>>> import numpy as np
>>> import numpy.linalg as la
>>> np.set_printoptions(precision=2, suppress=True, linewidth=100, floatmode="fixed")
>>> def tidy(a):
...     return np.round(a, 2) + 0
... 
>>> mat = np.load("arr.npy")
>>> print(mat)
[[ 0.16  0.30  0.49]
 [-0.13  0.91 -0.99]
 [ 0.17  0.92 -0.82]
 [ 0.13 -0.12  0.73]
 [ 0.42 -0.96  1.00]
 [-0.08  0.89 -0.98]
 [-0.24  0.06 -0.91]
 [ 0.23  0.36  0.69]
 [ 0.18  0.68 -0.05]
 [ 0.22 -0.86  1.00]
 [-0.17  0.45 -0.93]
 [-0.41 -0.93 -0.38]
 [ 0.70  0.22  1.00]
 [-0.37 -0.88 -0.41]
 [-0.09 -0.74  0.62]
 [-0.42 -0.91 -0.52]
 [ 0.21 -0.45  0.96]
 [-0.18  0.22 -0.88]
 [ 0.31  0.97 -0.68]
 [-0.24  0.15 -0.93]]
>>> print(tidy(la.norm(mat[10] - mat[1])))
0.47
>>> print(tidy(mat[10] @ mat[1]))
1.35
>>> print(tidy(la.norm(mat) ** 2 / la.norm(mat, 2) ** 2))
1.43
>>> print(tidy(la.norm(mat, "nuc")))
7.22
>>> Xc = mat - mat.mean(axis=1)
Traceback (most recent call last):
  File "<python-input-10>", line 1, in <module>
    Xc = mat - mat.mean(axis=1)
         ~~~~^~~~~~~~~~~~~~~~~~
ValueError: operands could not be broadcast together with shapes (20,3) (20,) 
>>> Xc = mat - mat.mean(axis=0)
>>> U, sigma, VT = la.svd(Xc, full_matrices=False)
>>> print(np.abs(VT[0]).argmax())
2
>>> print(la.matrix_rank(Xc))
3
>>> print(tidy(np.abs(VT[-1])))
[0.90 0.28 0.34]
>>> print(tidy(Xc.mean(axis=0)))
[0.00 0.00 0.00]
>>> print(np.abs(U[:, 0]).argmax())
4
>>> print(np.searchsorted(np.cumsum(sigma ** 2) / (sigma ** 2).sum(), 0.9) + 1)
2
>>> A = np.load("dump.npy")
>>> print(A)
[[ 1 -2  4 -8]
 [ 1 -1  1 -1]
 [ 1  0  0  0]]
>>> # row 0 is much longer than the rest
>>> print(la.norm(A, axis=1).argmax())
0
>>> print(tidy(la.norm(A, 2)))
9.37
>>> print(tidy(la.norm(A[1], 1)), tidy(la.norm(A[1], np.inf)))
4.0 1.0
>>> def softmax(z):
...     e = np.exp(z - z.max(axis=-1, keepdims=True))
...     return e / e.sum(axis=-1, keepdims=True)
... 
>>> print(tidy(softmax(A[0])))
[0.05 0.00 0.95 0.00]
>>> print(tidy(softmax(A).sum(axis=1)))
[1.00 1.00 1.00]
>>> att = A @ A.T / np.sqrt(4)
>>> print(tidy(softmax(att)[0] @ A))
[ 1.00 -2.00  4.00 -8.00]
>>> B = np.array([[-1, 2], [0, 0], [2, 2], [-2, -1]])
>>> print(np.einsum("ik,kj->ij", A, B))
[[23 18]
 [ 3  5]
 [-1  2]]
>>> print(A @ B)
[[23 18]
 [ 3  5]
 [-1  2]]
>>> print(np.einsum("ij->j", A))
[ 3 -3  5 -9]
>>> print(np.einsum("ij,ij->i", A, A))
[85  4  1]
>>> W0 = np.load("layer19.npy")
>>> print(tidy(W0))
[[-0.45  0.89]
 [ 0.89  0.45]]
>>> gram = W0.T @ W0
>>> print(tidy(gram))
[[1.00 0.00]
 [0.00 1.00]]
>>> print(np.diag(gram))
[1.00 1.00]
>>> print((W0 @ W0.T).shape)
(2, 2)
>>> print(softmax(W0).sum(axis=1))
[1.00 1.00]
>>> print(tidy(softmax(W0[1] + 3)))
[0.61 0.39]
>>> att = W0 @ W0.T / np.sqrt(2)
>>> print(tidy(softmax(att)))
[[0.67 0.33]
 [0.33 0.67]]
>>> print(tidy(softmax(att + np.triu(np.full(att.shape, -np.inf), 1))))
[[1.00 0.00]
 [0.33 0.67]]
>>> E = np.load("x.npy")
>>> print(E)
[[-3  0  0  0]
 [ 0 -3  0  0]
 [ 0  0 -3  0]
 [ 0  0  0 -2]]
>>> # symmetric, so the eigenvalues are real
>>> B = E / la.norm(E, axis=1, keepdims=True)
>>> gram = B @ B.T
>>> print(tidy(la.norm(B, axis=1)))
[1.00 1.00 1.00 1.00]
>>> print((gram - 2 * np.eye(4)).round(6).argmax(axis=1))
[1 0 0 0]
>>> print(gram[2])
[0.00 0.00 1.00 0.00]
>>> x0 = np.array([0, 0, 2, 1])
>>> a = np.maximum(E @ x0, 0)
>>> print(np.maximum(E @ x0, 0) - np.maximum(-E @ x0, 0))
[ 0  0 -6 -2]
>>> U, sigma, VT = la.svd(E, full_matrices=False)
>>> print(sigma)
[3.00 3.00 3.00 2.00]
>>> print(U.T @ U)
[[1.00 0.00 0.00 0.00]
 [0.00 1.00 0.00 0.00]
 [0.00 0.00 1.00 0.00]
 [0.00 0.00 0.00 1.00]]
>>> print(U.shape, sigma.shape, VT.shape)
(4, 4) (4,) (4, 4)
>>> print(tidy(np.sqrt((sigma ** 2).sum())), tidy(la.norm(E)))
5.57 5.57
>>> print(VT @ VT.T)
[[1.00 0.00 0.00 0.00]
 [0.00 1.00 0.00 0.00]
 [0.00 0.00 1.00 0.00]
 [0.00 0.00 0.00 1.00]]
>>> print(U.T @ E @ VT.T)
[[3.00 0.00 0.00 0.00]
 [0.00 3.00 0.00 0.00]
 [0.00 0.00 3.00 0.00]
 [0.00 0.00 0.00 2.00]]
>>> M = np.load("case12.npy")
>>> print(M)
[[-7  0  0]
 [ 7  0  0]
 [-6  7 -9]]
>>> # triangular
>>> B = M / np.sqrt((M ** 2).mean(axis=1, keepdims=True))
>>> print(tidy(B[2]))
[-0.81  0.94 -1.21]
>>> print(la.matrix_rank(M - M.mean(axis=1, keepdims=True)))
2
>>> x0 = np.array([-2, 7, -3])
>>> a = np.maximum(M @ x0, 0)
>>> print(np.maximum(M @ (3 * x0), 0))
[ 42   0 264]
>>> print(a)
[14  0 88]
>>> print(np.maximum(M @ x0, 0) - np.maximum(-M @ x0, 0))
[ 14 -14  88]
>>> feats = np.load("a.npy")
>>> print(feats)
[[ 0.62 -0.70  0.68  4.14]
 [-2.15 -1.02  4.31 -0.73]
 [-0.68  4.02  0.65  1.17]]
>>> f, v = feats[1], feats[0]
>>> print(tidy(f @ f))
24.77
>>> p = (f @ v) / (f @ f) * f
>>> print(tidy((v - p) @ f))
0.0
>>> print(tidy(p))
[ 0.06  0.03 -0.12  0.02]
>>> print(tidy(v - p))
[ 0.56 -0.73  0.80  4.12]
>>> print(softmax(feats).sum(axis=1))
[1.00 1.00 1.00]
>>> print(tidy(softmax(feats[0])))
[0.03 0.01 0.03 0.94]
>>> att = feats @ feats.T / np.sqrt(4)
>>> print(tidy(softmax(att + np.triu(np.full(att.shape, -np.inf), 1))))
[[1.00 0.00 0.00]
 [0.00 1.00 0.00]
 [0.00 0.00 1.00]]
>>> print(softmax(att).round(6).argmax(axis=1))
[0 1 2]
>>> print(tidy(la.norm(feats[0], 1)), tidy(la.norm(feats[0], np.inf)))
6.14 4.14
>>> print(tidy(feats[0] @ feats[1]))
-0.71
>>> print(tidy(la.norm(feats, "nuc")))
13.55
>>> print(tidy(la.norm(feats, 1)), tidy(la.norm(feats, np.inf)))
6.04 8.21
>>> print(tidy(la.norm(feats, axis=0)))
[2.34 4.21 4.41 4.36]
>>> print(tidy(la.norm(feats[0] - feats[1])))
6.68
>>> print(tidy(la.norm(feats, axis=1)))
[4.30 4.98 4.29]
>>> B = np.array([[0, 0, 1], [2, 1, 2]])
>>> Z = np.kron(B, feats)
>>> print(tidy(la.norm(Z, 2)), tidy(la.norm(B, 2) * la.norm(feats, 2)))
15.39 15.39
>>> print(Z.shape)
(6, 12)
>>> x0 = np.array([0, -1, -1, 2])
>>> a = np.maximum(feats @ x0, 0)
>>> print(tidy(np.maximum(feats @ x0, 0) - np.maximum(-feats @ x0, 0)))
[ 8.30 -4.75 -2.33]
>>> print(tidy(feats.T @ a))
[ 5.15 -5.81  5.64 34.36]
>>> print(feats * (a > 1e-9)[:, None])
[[ 0.62 -0.70  0.68  4.14]
 [-0.00 -0.00  0.00 -0.00]
 [-0.00  0.00  0.00  0.00]]
>>> print(np.maximum(feats @ (3 * x0), 0))
[24.90  0.00  0.00]
>>> K = np.load("mat.npy")
>>> print(K)
[[1.10 3.00 0.00]
 [3.00 2.10 2.00]
 [1.00 3.00 0.10]]
>>> U, sigma, VT = la.svd(K)
>>> print(np.argmax(sigma[:-1] / (sigma[1:] + 1e-6)) + 1)
2
>>> print(tidy(sigma))
[5.69 2.29 0.10]
>>> B = U[:, :2] @ np.diag(sigma[:2]) @ VT[:2]
>>> print(tidy(la.norm(K - B) / la.norm(K)))
0.02
>>> print(la.matrix_rank(K, rtol=0.05))
2
>>> W = np.array([[-3, 3, 2, -2], [3, 2, -1, 3], [-1, 0, 1, -2]])
>>> b = np.array([1, 5, 2, 4])
>>> hid = np.maximum(K @ W + b, 0)
>>> print((hid > 0).astype(int))
[[1 1 1 1]
 [0 1 1 1]
 [1 1 1 1]]
>>> Z = np.array([[2, 7], [-5, -6], [-1, 6], [2, 6]])
>>> print(W @ Z)
[[-27 -39]
 [  3  21]
 [ -7 -13]]
>>> B = np.array([[1, 2], [2, 3], [1, 2], [1, 2]])
>>> print(tidy(np.einsum("ik,kj->ij", feats, B)))
[[ 4.04  8.78]
 [-0.61 -0.20]
 [ 9.18 14.34]]
>>> print(tidy(np.einsum("ij,ij->i", feats, feats)))
[18.48 24.77 18.41]
>>> print(tidy(B.T @ feats.T))
[[ 4.04 -0.61  9.18]
 [ 8.78 -0.20 14.34]]
>>> print(np.vstack([feats, B.T]).shape)
(5, 4)
>>> B @ feats
Traceback (most recent call last):
  File "<python-input-124>", line 1, in <module>
    B @ feats
    ~~^~~~~~~
ValueError: matmul: Input operand 1 has a mismatch in its core dimension 0, with gufunc signature (n?,k),(k,m?)->(n?,m?) (size 3 is different from 2)
>>> print(tidy(feats @ B))
[[ 4.04  8.78]
 [-0.61 -0.20]
 [ 9.18 14.34]]
>>> rng = np.random.default_rng(503)
>>> z = rng.permutation(3)
>>> B = K[:, z] * rng.choice([-1, 1], 3)
>>> print(B)
[[ 3.00 -0.00 -1.10]
 [ 2.10 -2.00 -3.00]
 [ 3.00 -0.10 -1.00]]
>>> U, _, VT = la.svd(K.T @ B)
>>> print(z)
[1 2 0]
>>> print(tidy(la.lstsq(K, B)[0]))
[[ 0.00  0.00 -1.00]
 [ 1.00  0.00  0.00]
 [ 0.00 -1.00  0.00]]
>>> m1 = np.loadtxt("block16.csv", delimiter=",")
>>> print(m1)
[[4.00 1.00 1.00 1.00]
 [1.00 4.00 1.00 1.00]
 [1.00 1.00 4.00 1.00]
 [1.00 1.00 1.00 4.00]]
>>> evals, V = la.eigh(m1)
>>> print(tidy(evals.sum()), np.trace(m1))
16.0 16.0
>>> print(tidy(V @ np.diag(evals) @ V.T))
[[4.00 1.00 1.00 1.00]
 [1.00 4.00 1.00 1.00]
 [1.00 1.00 4.00 1.00]
 [1.00 1.00 1.00 4.00]]
>>> print((evals > 1e-8).sum(), (evals < -1e-8).sum())
4 0
>>> print(tidy(la.svd(m1, compute_uv=False)))
[7.00 3.00 3.00 3.00]
>>> print(np.unique(evals.round(6) + 0, return_counts=True)[1])
[3 1]
>>> f = np.array([0, 5, 1, 0])
>>> B = m1 + np.outer(f, np.eye(4)[2])
>>> print(tidy(la.det(B) / la.det(m1)), tidy(1 + la.solve(m1, f)[2]))
1.05 1.05
>>> print(la.matrix_rank(B - m1))
1
